% python3 -q
>>> import numpy as np
>>> np.set_printoptions(precision=3, suppress=True, linewidth=100, floatmode="fixed")
>>> feats = np.load("block4.npy")
>>> print(feats)
[[ 0.405  0.833 -0.357  0.119]
 [ 0.833 -0.167  0.500 -0.167]
 [-0.357  0.500  0.786  0.071]
 [ 0.119 -0.167  0.071  0.976]]
>>> # keeps lengths
>>> print([round(float(np.linalg.det(feats[:i, :i])), 2) + 0 for i in range(1, 5)])
[0.4, -0.76, -0.98, -1.0]
>>> print(np.round(np.linalg.eigvalsh(feats).min(), 3))
-1.0
>>> print(feats.sum(axis=0))
[1.000 1.000 1.000 1.000]
>>> print(np.diff(feats, axis=0))
[[ 0.429 -1.000  0.857 -0.286]
 [-1.190  0.667  0.286  0.238]
 [ 0.476 -0.667 -0.714  0.905]]
>>> print(feats.shape)
(4, 4)
>>> print(np.linalg.matrix_rank(feats))
4
>>> print(np.unravel_index(np.abs(feats).argmax(), feats.shape))
(np.int64(3), np.int64(3))
>>> print(np.round(np.linalg.norm(feats), 3))
2.0
>>> M2 = feats / np.sqrt((feats ** 2).mean(axis=1, keepdims=True))
>>> print(M2[3])
[ 0.238 -0.333  0.143  1.952]
>>> print(np.linalg.matrix_rank(M2) == np.linalg.matrix_rank(feats))
True
>>> print(feats - feats.mean(axis=1, keepdims=True))
[[ 0.155  0.583 -0.607 -0.131]
 [ 0.583 -0.417  0.250 -0.417]
 [-0.607  0.250  0.536 -0.179]
 [-0.131 -0.417 -0.179  0.726]]
>>> A = np.load("mat.npy")
>>> print(A)
[[ 1 -1  1 -1]
 [ 1  0  0  0]
 [ 1  1  1  1]
 [ 1  2  4  8]
 [ 1  3  9 27]]
>>> # row 4 dominates
>>> x = np.array([0, 2, 0, 1])
>>> rhs = A @ x
>>> print(np.round(np.linalg.pinv(A) @ A, 3) + 0)
[[1.000 0.000 0.000 0.000]
 [0.000 1.000 0.000 0.000]
 [0.000 0.000 1.000 0.000]
 [0.000 0.000 0.000 1.000]]
>>> rng = np.random.default_rng(404665)
>>> rhs = rhs + 0.1 * rng.normal(size=5)
>>> print(rhs)
[-3.007  0.076  2.923 12.019 33.009]
>>> beta, *_ = np.linalg.lstsq(A, rhs)
>>> print(beta.round())
[ 0.000  2.000 -0.000  1.000]
